$ ipython --no-banner

In [1]: import numpy as np

In [2]: np.set_printoptions(precision=1, suppress=True, linewidth=140)

In [3]: arr = np.loadtxt("block16.csv", delimiter=",")

In [4]: arr.round(1) + 0
Out[4]: 
array([[1. , 0. , 0.1],
       [0. , 0. , 0. ],
       [0.1, 0. , 0. ]])

In [5]: w, vecs = np.linalg.eigh(arr)

In [6]: vec = np.array([-5, -2, 3])

In [7]: round(float(vec @ arr @ vec), 1)
Out[7]: 19.9

In [8]: np.round(np.linalg.eigvalsh(arr[1:, 1:]), 1) + 0
Out[8]: array([0., 0.])

In [9]: np.round(vecs * np.maximum(w, 0) @ vecs.T, 1) + 0
Out[9]: 
array([[1. , 0. , 0.1],
       [0. , 0. , 0. ],
       [0.1, 0. , 0. ]])

In [10]: left, sig, VT = np.linalg.svd(arr)

In [11]: sig.round(1) + 0
Out[11]: array([1., 0., 0.])

In [12]: M2 = left[:, :1] @ np.diag(sig[:1]) @ VT[:1]

In [13]: np.round(np.linalg.norm(arr - M2, 2), 1), round(sig[1], 1)
Out[13]: (np.float64(0.0), np.float64(0.0))

In [14]: np.round(np.linalg.norm(arr - M2) / np.linalg.norm(arr), 1)
Out[14]: np.float64(0.0)

In [15]: round(float(np.abs(arr - M2).max()), 1)
Out[15]: 0.0

In [16]: data = np.array([[4, 5, 6, 7], [8, 9, 10, 11], [12, 13, 14, 15]])

In [17]: data
Out[17]: 
array([[ 4,  5,  6,  7],
       [ 8,  9, 10, 11],
       [12, 13, 14, 15]])

In [18]: # rows and columns are dependent

In [19]: left, sig, VT = np.linalg.svd(data)

In [20]: np.argmax(sig[:-1] / (sig[1:] + 1e-6)) + 1
Out[20]: np.int64(2)

In [21]: M2 = left[:, :2] @ np.diag(sig[:2]) @ VT[:2]

In [22]: round(np.linalg.norm(data - M2) / np.linalg.norm(data), 1)
Out[22]: np.float64(0.0)

In [23]: M2
Out[23]: 
array([[ 4.,  5.,  6.,  7.],
       [ 8.,  9., 10., 11.],
       [12., 13., 14., 15.]])

In [24]: np.round(np.abs(data - M2).max(), 1)
Out[24]: np.float64(0.0)

In [25]: M2 = np.array([[1, -1], [-1, -1]])

In [26]: W2 = np.kron(M2, data)

In [27]: np.linalg.matrix_rank(W2)
Out[27]: np.int64(4)

In [28]: r = np.linalg.matrix_rank(data)

In [29]: r
Out[29]: np.int64(2)

In [30]: N = np.linalg.svd(data)[2][r:].T

In [31]: N @ N.T
Out[31]: 
array([[ 0.3, -0.4, -0.1,  0.2],
       [-0.4,  0.7, -0.2, -0.1],
       [-0.1, -0.2,  0.7, -0.4],
       [ 0.2, -0.1, -0.4,  0.3]])

In [32]: N.shape
Out[32]: (4, 2)

In [33]: np.linalg.matrix_rank(data.T @ data), np.linalg.matrix_rank(data @ data.T)
Out[33]: (np.int64(2), np.int64(2))

In [34]: np.round(data @ N, 1) + 0
Out[34]: 
array([[0., 0.],
       [0., 0.],
       [0., 0.]])

In [35]: [int(np.linalg.matrix_rank(np.delete(data, i, axis=0))) for i in range(3)]
Out[35]: [2, 2, 2]

In [36]: np.allclose(data @ N, 0)
Out[36]: True

In [37]: [round(float(x), 1) for x in np.linalg.svd(arr, compute_uv=False)[:3]]
Out[37]: [1.0, 0.0, 0.0]

In [38]: np.argsort(-np.linalg.norm(arr, axis=0).round(6), kind="stable")[:3]
Out[38]: array([0, 2, 1])

In [39]: np.linalg.cond(arr) > 100
Out[39]: np.True_

In [40]: np.linalg.matrix_rank(arr, rtol=0.1)
Out[40]: np.int64(1)

In [41]: feats = np.load("run3.npy")

In [42]: feats.round(1) + 0
Out[42]: 
array([[-0.1, -0.7, -0.5],
       [ 0.8, -0.2,  0.5],
       [ 0.6,  0.2, -0.7],
       [ 0. , -0.6,  0.3]])

In [43]: proj = feats @ np.linalg.solve(feats.T @ feats, feats.T)

In [44]: np.diag(proj)
Out[44]: array([0.8, 0.9, 0.9, 0.5])

In [45]: np.linalg.matrix_rank(np.eye(4) - proj)
Out[45]: np.int64(1)

In [46]: np.round(np.linalg.eigvalsh(proj), 1) + 0
Out[46]: array([0., 1., 1., 1.])

In [47]: np.round((np.eye(4) - proj) @ feats, 1) + 0
Out[47]: 
array([[0., 0., 0.],
       [0., 0., 0.],
       [0., 0., 0.],
       [0., 0., 0.]])

In [48]: proj @ feats[:, 2]
Out[48]: array([-0.5,  0.5, -0.7,  0.3])

In [49]: W = np.array([[-1, -3, 2, -5, 9, -7], [8, -2, 9, 2, 5, 1], [7, -4, -4, 1, 2, -4]])

In [50]: beta = np.array([-4, -3, 2, -2, 2, 4])

In [51]: act = np.maximum(feats @ W + beta, 0)

In [52]: (act > 0).astype(int)
Out[52]: 
array([[0, 1, 0, 0, 0, 1],
       [0, 0, 1, 0, 1, 0],
       [0, 0, 1, 0, 1, 1],
       [0, 0, 0, 0, 0, 1]])

In [53]: W2 = np.array([[1, 0], [2, 2], [3, 2], [2, 1], [2, 0], [1, 0]])

In [54]: (act @ W2).round(6).argmax(axis=1)
Out[54]: array([0, 0, 0, 0])

In [55]: t3 = np.stack([feats, -3 * feats, feats[::-1]])

In [56]: (t3 @ feats.T).shape
Out[56]: (3, 4, 4)

In [57]: t3.sum(axis=0)
Out[57]: 
array([[ 0.3,  0.8,  1.2],
       [-1. ,  0.5, -1.6],
       [-0.4, -0.5,  1.9],
       [-0.2,  0.5, -1. ]])

In [58]: np.einsum("bij,cij->bc", t3, t3)
Out[58]: 
array([[ 3. , -9. ,  0.9],
       [-9. , 27. , -2.8],
       [ 0.9, -2.8,  3. ]])

In [59]: mat = np.load("w.npy")

In [60]: mat.round(1) + 0
Out[60]: 
array([[0. , 0. , 0.1, 0.1],
       [0. , 0. , 0.1, 0.1],
       [0.1, 0.1, 0.5, 0.5],
       [0.1, 0.1, 0.5, 0.5]])

In [61]: r = np.linalg.matrix_rank(mat)

In [62]: r
Out[62]: np.int64(1)

In [63]: N = np.linalg.svd(mat)[2][r:].T

In [64]: np.linalg.matrix_rank(mat.T @ mat), np.linalg.matrix_rank(mat @ mat.T)
Out[64]: (np.int64(1), np.int64(1))

In [65]: np.round(mat @ N, 1) + 0
Out[65]: 
array([[0., 0., 0.],
       [0., 0., 0.],
       [0., 0., 0.],
       [0., 0., 0.]])

In [66]: [int(np.linalg.matrix_rank(np.delete(mat, i, axis=0))) for i in range(4)]
Out[66]: [1, 1, 1, 1]

In [67]: np.round(N @ N.T, 1) + 0
Out[67]: 
array([[ 1. ,  0. , -0.1, -0.1],
       [ 0. ,  1. , -0.1, -0.1],
       [-0.1, -0.1,  0.5, -0.5],
       [-0.1, -0.1, -0.5,  0.5]])

In [68]: left, sig, VT = np.linalg.svd(mat, full_matrices=False)

In [69]: np.round(sig / sig[0], 1) + 0
Out[69]: array([1., 0., 0., 0.])

In [70]: np.sqrt((sig ** 2).sum()), np.round(np.linalg.norm(mat), 1)
Out[70]: (np.float64(1.0), np.float64(1.0))

In [71]: np.round(VT @ VT.T, 1) + 0
Out[71]: 
array([[1., 0., 0., 0.],
       [0., 1., 0., 0.],
       [0., 0., 1., 0.],
       [0., 0., 0., 1.]])

In [72]: np.abs(VT[0])
Out[72]: array([0.1, 0.1, 0.7, 0.7])

In [73]: np.cumsum(sig ** 2) / np.sum(sig ** 2)
Out[73]: array([1., 1., 1., 1.])

In [74]: w, vecs = np.linalg.eigh(mat)

In [75]: vec = np.array([-2, 1, -3, 3])

In [76]: round(np.abs(mat).sum(axis=1).max(), 1), round(float(np.abs(w).max()), 1)
Out[76]: (np.float64(1.2), 1.0)

In [77]: round(float(vec @ mat @ vec), 1)
Out[77]: 0.0

In [78]: np.round(np.linalg.eigvalsh(mat[1:, 1:]), 1) + 0
Out[78]: array([0., 0., 1.])

In [79]: (np.sign(vecs[:, -1].round(6)) == np.sign(vecs[0, -1].round(6))).astype(int)
Out[79]: array([1, 1, 1, 1])

In [80]: W0 = np.load("dump.npy")

In [81]: W0
Out[81]: 
array([[-0.6, -0.3, -0.5, -0.5],
       [ 0.6, -0.7, -0.2, -0.1],
       [ 0.3,  0.5, -0.8,  0.2],
       [-0.3, -0.4, -0.1,  0.9]])

In [82]: np.linalg.svd(W0, compute_uv=False)
Out[82]: array([1., 1., 1., 1.])

In [83]: round(float(W0[:, 3] @ W0[:, 0]), 1)
Out[83]: 0.0

In [84]: np.linalg.norm(W0, axis=0)
Out[84]: array([1., 1., 1., 1.])

In [85]: O, vecs = np.linalg.qr(W0[:, :1])[0], np.linalg.qr(W0[:, 1:])[0]

In [86]: sig = np.linalg.svd(O.T @ vecs, compute_uv=False)

In [87]: np.degrees(np.arccos(sig.clip(0, 1)))
Out[87]: array([90.])

In [88]: sig.round(1) + 0
Out[88]: array([0.])

In [89]: (sig > 0.9).sum()
Out[89]: np.int64(0)

In [90]: round(float(np.linalg.norm(O @ O.T - vecs @ vecs.T, 2)), 1)
Out[90]: 1.0

In [91]: M2 = W0 / np.sqrt((W0 ** 2).mean(axis=1, keepdims=True))

In [92]: M2[0]
Out[92]: array([-1.3, -0.6, -1.1, -0.9])

In [93]: np.linalg.matrix_rank(W0 - W0.mean(axis=1, keepdims=True))
Out[93]: np.int64(3)

In [94]: rng = np.random.default_rng(468)

In [95]: idx = rng.permutation(4)

In [96]: idx
Out[96]: array([3, 1, 2, 0])

In [97]: M2 = W0[idx][:, idx]

In [98]: np.allclose(M2, W0)
Out[98]: False

In [99]: round(float(np.linalg.det(M2)), 1), round(np.linalg.det(W0[idx]), 1)
Out[99]: (-1.0, np.float64(1.0))

In [100]: M2
Out[100]: 
array([[ 0.9, -0.4, -0.1, -0.3],
       [-0.1, -0.7, -0.2,  0.6],
       [ 0.2,  0.5, -0.8,  0.3],
       [-0.5, -0.3, -0.5, -0.6]])

In [101]: K = np.load("mat.npy")

In [102]: K
Out[102]: 
array([[0, 5, 2, 4],
       [2, 4, 1, 3],
       [0, 5, 2, 4]])

In [103]: f = np.array([1, 3, 2])

In [104]: np.polyval(f, K[2])
Out[104]: array([ 2, 42, 12, 30])

In [105]: np.array([np.convolve(row, f, "same") for row in K])
Out[105]: 
array([[ 5, 17, 20, 16],
       [10, 17, 14, 11],
       [ 5, 17, 20, 16]])

In [106]: np.correlate(K[2], K[1], "full")
Out[106]: array([ 0, 15, 11, 34, 22, 20,  8])

In [107]: t3 = np.stack([K, 4 * K, K[::-1]])

In [108]: np.linalg.norm(t3, axis=(1, 2))
Out[108]: array([11. , 43.8, 11. ])

In [109]: (t3 @ K.T).shape
Out[109]: (3, 3, 3)

In [110]: np.linalg.matrix_rank(t3.reshape(3, -1))
Out[110]: np.int64(1)

In [111]: left, sig, VT = np.linalg.svd(K)

In [112]: sig.round(1) + 0
Out[112]: array([10.8,  1.8,  0. ])

In [113]: np.argmax(sig[:-1] / (sig[1:] + 1e-6)) + 1
Out[113]: np.int64(2)

In [114]: M2 = left[:, :2] @ np.diag(sig[:2]) @ VT[:2]

In [115]: np.linalg.matrix_rank(M2)
Out[115]: np.int64(2)

In [116]: np.round(np.linalg.norm(K, 2) / np.linalg.norm(K), 1)
Out[116]: np.float64(1.0)

In [117]: np.linalg.cond(K) > 100
Out[117]: np.True_

In [118]: left, sig, VT = np.linalg.svd(K)

In [119]: vecs = VT[:(sig > 1e-8).sum()]

In [120]: vec = K[1] + -1 * K[2] + rng.integers(2) * np.eye(4)[0]

In [121]: vec
Out[121]: array([ 3., -1., -1., -1.])

In [122]: np.round(vecs.T @ vecs, 1) + 0
Out[122]: 
array([[ 0.9,  0.1, -0.2,  0. ],
       [ 0.1,  0.6,  0.2,  0.4],
       [-0.2,  0.2,  0.1,  0.2],
       [ 0. ,  0.4,  0.2,  0.4]])

In [123]: np.round(np.linalg.norm(vec - vecs.T @ vecs @ vec), 1)
Out[123]: np.float64(0.3)

In [124]: np.linalg.matrix_rank(np.vstack([K, vec]))
Out[124]: np.int64(3)

In [125]: E = np.array([[-1, -1, -1], [-1, -2, -2], [-1, -2, -3]])

In [126]: E
Out[126]: 
array([[-1, -1, -1],
       [-1, -2, -2],
       [-1, -2, -3]])

In [127]: O, vecs = np.linalg.qr(E[:, :1])[0], np.linalg.qr(E[:, 1:])[0]

In [128]: sig = np.linalg.svd(O.T @ vecs, compute_uv=False)

In [129]: (sig > 0.9).sum()
Out[129]: np.int64(1)

In [130]: np.degrees(np.arccos(sig.clip(0, 1)))
Out[130]: array([15.])

In [131]: round(np.linalg.norm(O @ O.T - vecs @ vecs.T, 2), 1)
Out[131]: np.float64(1.0)

In [132]: M2 = E / np.sqrt((E ** 2).mean(axis=1, keepdims=True))

In [133]: E - E.mean(axis=1, keepdims=True)
Out[133]: 
array([[ 0. ,  0. ,  0. ],
       [ 0.7, -0.3, -0.3],
       [ 1. ,  0. , -1. ]])

In [134]: np.linalg.norm(M2, axis=1)
Out[134]: array([1.7, 1.7, 1.7])

In [135]: np.linalg.matrix_rank(M2) == np.linalg.matrix_rank(E)
Out[135]: np.True_

In [136]: J, _ = np.linalg.qr(np.array([[-0.6, -0.8, -0.2, -1.0],
     ...:     [-1.0, 0.6, -0.1, 0.4],
     ...:     [-0.9, -0.2, 0.5, 1.4],
     ...:     [1.4, 0.8, 0.2, -0.9]]))

In [137]: J.round(1) + 0
Out[137]: 
array([[-0.3,  0.5,  0.2,  0.8],
       [-0.5, -0.8,  0.3,  0.3],
       [-0.4,  0. , -0.9,  0.1],
       [ 0.7, -0.3, -0.2,  0.6]])

In [138]: # keeps lengths

In [139]: M2 = np.inv(J)
AttributeError: module 'numpy' has no attribute 'inv'


In [140]: M2 = np.linalg.invert(J)
AttributeError: module 'numpy.linalg' has no attribute 'invert'


In [141]: M2 = np.linalg.inv(J)

In [142]: np.round(np.linalg.det(J) * M2, 1) + 0
Out[142]: 
array([[ 0.3,  0.5,  0.4, -0.7],
       [-0.5,  0.8,  0. ,  0.3],
       [-0.2, -0.3,  0.9,  0.2],
       [-0.8, -0.3, -0.1, -0.6]])

In [143]: M2.round(1) + 0
Out[143]: 
array([[-0.3, -0.5, -0.4,  0.7],
       [ 0.5, -0.8,  0. , -0.3],
       [ 0.2,  0.3, -0.9, -0.2],
       [ 0.8,  0.3,  0.1,  0.6]])

In [144]: round(float(np.linalg.det(J) * np.linalg.det(M2)), 1)
Out[144]: 1.0

In [145]: round(float(np.linalg.cond(J)), 1)
Out[145]: 1.0

In [146]: np.round(np.linalg.slogdet(J)[0], 1)
Out[146]: np.float64(-1.0)

In [147]: vec = np.array([-1, 1, 2, 2])

In [148]: [p for p in range(1, 25) if np.allclose(np.linalg.matrix_power(M2, p), np.eye(4))]
Out[148]: []

In [149]: M2.T @ (M2 @ vec)
Out[149]: array([-1.,  1.,  2.,  2.])

In [150]: np.round(np.linalg.det(M2), 1)
Out[150]: np.float64(-1.0)

In [151]: M2 = np.array([[3, 5, 4], [4, 4, 4], [3, 4, 5], [3, 3, 4]])

In [152]: M2.T @ J.T
Out[152]: 
array([[ 4.2, -2.8, -3.8,  1.7],
       [ 3.8, -3.4, -5.6,  2.8],
       [ 5.1, -2.4, -5.9,  2.5]])

In [153]: np.einsum("ik,kj->ij", J, M2)
Out[153]: 
array([[ 4.2,  3.8,  5.1],
       [-2.8, -3.4, -2.4],
       [-3.8, -5.6, -5.9],
       [ 1.7,  2.8,  2.5]])

In [154]: np.einsum("ij,ij->i", J, J)
Out[154]: array([1., 1., 1., 1.])

In [155]: np.einsum("ij->j", J)
Out[155]: array([-0.5, -0.6, -0.6,  1.7])

In [156]: np.einsum("ik,kj->ji", J, M2)
Out[156]: 
array([[ 4.2, -2.8, -3.8,  1.7],
       [ 3.8, -3.4, -5.6,  2.8],
       [ 5.1, -2.4, -5.9,  2.5]])
